% ipython --no-banner

In [1]: import numpy as np

In [2]: np.set_printoptions(suppress=True, linewidth=200)

In [3]: def rnd(a):
   ...:     return np.round(a, 3) + 0
   ...: 

In [4]: W0 = np.load("block8.npy")

In [5]: W0
Out[5]: 
array([[1., 0.],
       [0., 1.]])

In [6]: rng = np.random.default_rng(859651)

In [7]: lab = rng.permutation(2)

In [8]: print(lab)
[0 1]

In [9]: Y = W0[lab][:, lab]

In [10]: rnd(np.linalg.det(Y)), rnd(np.linalg.det(W0[lab]))
Out[10]: (np.float64(1.0), np.float64(1.0))

In [11]: np.trace(Y)
Out[11]: np.float64(2.0)

In [12]: np.diag(Y)
Out[12]: array([1., 1.])

In [13]: Y
Out[13]: 
array([[1., 0.],
       [0., 1.]])

In [14]: np.allclose(Y, W0)
Out[14]: True

In [15]: Y = np.linalg.inv(W0)

In [16]: (np.abs(Y) > 1e-9).astype(int)
Out[16]: 
array([[1, 0],
       [0, 1]])

In [17]: rnd(np.linalg.det(W0) * Y)
Out[17]: 
array([[1., 0.],
       [0., 1.]])

In [18]: M = np.array([[4.0, 0.0, 0.0, 0.0, 0.0],
    ...:     [0.0, 4.0, 3.0, 0.0, 0.0],
    ...:     [0.0, 3.0, 4.0, 0.0, 0.0],
    ...:     [0.0, 0.0, 0.0, 4.0, 3.0],
    ...:     [0.0, 0.0, 0.0, 3.0, 4.0]])

In [19]: hat = np.triu(np.array([[3, 2, 0, 3, 1],
    ...:     [1, 0, -3, -2, 1],
    ...:     [3, -1, -2, 0, -1],
    ...:     [0, 3, 3, 3, -2],
    ...:     [-1, 0, 1, -3, 1]]), 1) + np.eye(5)

In [20]: Y = hat @ M @ np.linalg.inv(hat)

In [21]: np.trace(Y), np.trace(M)
Out[21]: (np.float64(20.0), np.float64(20.0))

In [22]: hat @ M - M @ hat
Out[22]: 
array([[ 0.,  0.,  6.,  3.,  9.],
       [ 0., -9.,  0.,  3., -3.],
       [ 0.,  0.,  9.,  3., -3.],
       [ 0.,  0.,  0., -6.,  0.],
       [ 0.,  0.,  0.,  0.,  6.]])

In [23]: np.poly(Y)
Out[23]: array([   1.,  -20.,  142., -424.,  497., -196.])

In [24]: rnd(np.linalg.det(Y))
Out[24]: np.float64(196.0)

In [25]: Y
Out[25]: 
array([[  4.,   0.,   6.,   3.,  21.],
       [  0.,  -5., -24., -15., -51.],
       [  0.,   3.,  13.,   3.,  12.],
       [  0.,   0.,   0.,  -2.,  -9.],
       [  0.,   0.,   0.,   3.,  10.]])
